$ python -q
>>> import numpy as np
>>> np.set_printoptions(suppress=True, linewidth=200)
>>> tidy = lambda a: np.round(a, 2) + 0
>>> F = np.loadtxt("dump.csv", delimiter=",")
>>> tidy(F)
array([[ 0.16, -0.59, -0.3 , -0.37, -1.23,  1.26, -1.37],
       [-0.59, -1.52, -0.32, -0.19,  0.65, -0.5 ,  0.14],
       [-0.3 , -0.32,  1.13,  1.07,  0.4 , -0.44, -0.04],
       [-0.37, -0.19,  1.07,  0.07,  0.26, -0.18, -0.91],
       [-1.23,  0.65,  0.4 ,  0.26, -0.84, -0.98,  0.3 ],
       [ 1.26, -0.5 , -0.44, -0.18, -0.98, -1.1 , -0.59],
       [-1.37,  0.14, -0.04, -0.91,  0.3 , -0.59,  0.1 ]])
>>> # equal to its transpose
>>> np.linalg.lstsq(F[:-1].T, F[-1])[2]
np.int32(6)
>>> tidy(F @ np.linalg.pinv(F) @ F)
array([[ 0.16, -0.59, -0.3 , -0.37, -1.23,  1.26, -1.37],
       [-0.59, -1.52, -0.32, -0.19,  0.65, -0.5 ,  0.14],
       [-0.3 , -0.32,  1.13,  1.07,  0.4 , -0.44, -0.04],
       [-0.37, -0.19,  1.07,  0.07,  0.26, -0.18, -0.91],
       [-1.23,  0.65,  0.4 ,  0.26, -0.84, -0.98,  0.3 ],
       [ 1.26, -0.5 , -0.44, -0.18, -0.98, -1.1 , -0.59],
       [-1.37,  0.14, -0.04, -0.91,  0.3 , -0.59,  0.1 ]])
>>> X = np.loadtxt("data.csv", delimiter=",")
>>> X
array([[ 0., -1., -3., -1.],
       [ 0., -1., -3., -1.],
       [ 0., -3., -9., -3.],
       [ 0., -2., -6., -2.],
       [ 0., -1., -3., -1.],
       [ 0., -1., -3., -1.]])
>>> # columns 1 and 3 are equal
>>> Uu, s, Vh = np.linalg.svd(X)
>>> vecs = Vh[:(s > 1e-8).sum()]
>>> rng = np.random.default_rng(307364)
>>> vec = X[3] + 2 * X[0] + rng.integers(2) * np.eye(4)[1]
>>> vec
array([  0.,  -4., -12.,  -4.])
>>> tidy(vecs.T @ vecs)
array([[0.  , 0.  , 0.  , 0.  ],
       [0.  , 0.09, 0.27, 0.09],
       [0.  , 0.27, 0.82, 0.27],
       [0.  , 0.09, 0.27, 0.09]])
>>> tidy(np.linalg.norm(vec - vecs.T @ vecs @ vec))
np.float64(0.0)
>>> tidy(np.diag(vecs.T @ vecs))
array([0.  , 0.09, 0.82, 0.09])
>>> np.linalg.matrix_rank(np.vstack([X, vec]))
np.int64(1)
>>> th = np.radians(154)
>>> r_ = np.eye(4)
>>> r_[2, 2] = r_[1, 1] = np.cos(th)
>>> r_[2, 1], r_[1, 2] = -np.sin(th), np.sin(th)
>>> tidy(r_)
array([[ 1.  ,  0.  ,  0.  ,  0.  ],
       [ 0.  , -0.9 ,  0.44,  0.  ],
       [ 0.  , -0.44, -0.9 ,  0.  ],
       [ 0.  ,  0.  ,  0.  ,  1.  ]])
>>> B = X @ r_.T
>>> tidy(np.linalg.det(r_)), tidy(np.trace(r_))
(np.float64(1.0), np.float64(0.2))
>>> np.allclose(X @ X.T, B @ B.T)
True
>>> tidy(np.abs(B - X).max(axis=0))
array([ 0.  ,  1.75, 18.4 ,  0.  ])
>>> t3 = np.stack([X, 3 * X, X[::-1]])
>>> t3.shape
(3, 6, 4)
>>> t3.sum(axis=0)
array([[  0.,  -5., -15.,  -5.],
       [  0.,  -5., -15.,  -5.],
       [  0., -14., -42., -14.],
       [  0., -11., -33., -11.],
       [  0.,  -5., -15.,  -5.],
       [  0.,  -5., -15.,  -5.]])
>>> np.abs(np.diag(np.linalg.qr(X)[1])) > 1e-9
array([False,  True, False, False])
>>> np.allclose(X[:-1].T @ np.linalg.lstsq(X[:-1].T, X[-1])[0], X[-1])
True
>>> np.unique(X.round(6), axis=0).shape
(3, 4)
>>> tidy(X @ np.linalg.pinv(X) @ X)
array([[ 0., -1., -3., -1.],
       [ 0., -1., -3., -1.],
       [ 0., -3., -9., -3.],
       [ 0., -2., -6., -2.],
       [ 0., -1., -3., -1.],
       [ 0., -1., -3., -1.]])
>>> np.linalg.lstsq(X[:-1].T, X[-1])[2]
np.int32(1)
>>> try:
...     np.linalg.inv(X)
... except np.linalg.LinAlgError as e:
...     print(e)
... 
Last 2 dimensions of the array must be square
>>> vec = np.array([2, 1, 2, 0])
>>> a = np.maximum(X @ vec, 0)
>>> np.maximum(X @ vec, 0) - np.maximum(-X @ vec, 0)
array([ -7.,  -7., -21., -14.,  -7.,  -7.])
>>> X.T @ a
array([0., 0., 0., 0.])
>>> M = np.array([[-0.6, 0.8, -1.1, 0.4, -0.4],
...     [0.5, -0.5, 0.5, 0.9, -0.8],
...     [-0.67, 0.79, -1.17, 0.4, -0.33]])
>>> tidy(M - M[0])
array([[ 0.  ,  0.  ,  0.  ,  0.  ,  0.  ],
       [ 1.1 , -1.3 ,  1.6 ,  0.5 , -0.4 ],
       [-0.07, -0.01, -0.07,  0.  ,  0.07]])
>>> np.linalg.matrix_rank(M)
np.int64(3)
>>> np.count_nonzero(M)
np.int64(15)
>>> M.shape
(3, 5)
>>> K = np.load("w.npy")
>>> K
array([[ 0.7 , -0.4 , -0.6 , -0.3 , -0.3 ],
       [-0.4 ,  0.2 ,  0.1 ,  1.1 ,  1.5 ],
       [ 1.3 , -0.6 ,  0.7 ,  0.1 ,  0.3 ],
       [ 0.1 , -1.2 ,  0.5 , -0.3 , -0.8 ],
       [ 1.4 ,  0.1 ,  2.3 ,  0.1 , -0.1 ],
       [-0.9 , -1.6 , -0.6 ,  0.9 ,  0.  ],
       [ 1.39, -0.76,  0.72,  0.07,  0.19]])
>>> lab = rng.permutation(5)
>>> B = K[:, lab] * rng.choice([-1, 1], 5)
>>> B
array([[ 0.3 ,  0.3 , -0.7 ,  0.6 , -0.4 ],
       [-1.1 , -1.5 ,  0.4 , -0.1 ,  0.2 ],
       [-0.1 , -0.3 , -1.3 , -0.7 , -0.6 ],
       [ 0.3 ,  0.8 , -0.1 , -0.5 , -1.2 ],
       [-0.1 ,  0.1 , -1.4 , -2.3 ,  0.1 ],
       [-0.9 , -0.  ,  0.9 ,  0.6 , -1.6 ],
       [-0.07, -0.19, -1.39, -0.72, -0.76]])
>>> Uu, _, Vh = np.linalg.svd(K.T @ B)
>>> tidy(np.linalg.lstsq(K, B)[0])
array([[ 0.,  0., -1.,  0.,  0.],
       [ 0.,  0.,  0.,  0.,  1.],
       [ 0.,  0.,  0., -1.,  0.],
       [-1.,  0.,  0.,  0.,  0.],
       [ 0., -1.,  0.,  0.,  0.]])
>>> lab
array([3, 4, 0, 2, 1])
>>> tidy(Uu @ Vh)
array([[ 0.,  0., -1.,  0.,  0.],
       [ 0.,  0.,  0.,  0.,  1.],
       [ 0.,  0.,  0., -1.,  0.],
       [-1.,  0.,  0.,  0.,  0.],
       [ 0., -1.,  0.,  0.,  0.]])
>>> A = 0.9 ** np.abs(np.subtract.outer(np.arange(6), np.arange(6)))
>>> tidy(A)
array([[1.  , 0.9 , 0.81, 0.73, 0.66, 0.59],
       [0.9 , 1.  , 0.9 , 0.81, 0.73, 0.66],
       [0.81, 0.9 , 1.  , 0.9 , 0.81, 0.73],
       [0.73, 0.81, 0.9 , 1.  , 0.9 , 0.81],
       [0.66, 0.73, 0.81, 0.9 , 1.  , 0.9 ],
       [0.59, 0.66, 0.73, 0.81, 0.9 , 1.  ]])
>>> ev, vecs = np.linalg.eigh(A)
>>> vec = np.array([4, 0, 0, 6, 2, 4])
>>> tidy(vec @ A @ vec / (vec @ vec)), tidy(ev[0]), tidy(ev[-1])
(np.float64(2.93), np.float64(0.06), np.float64(4.95))
>>> tidy(np.abs(A).sum(axis=1).max()), tidy(np.abs(ev).max())
(np.float64(5.15), np.float64(4.95))
>>> tidy(vec @ A @ vec)
np.float64(211.27)
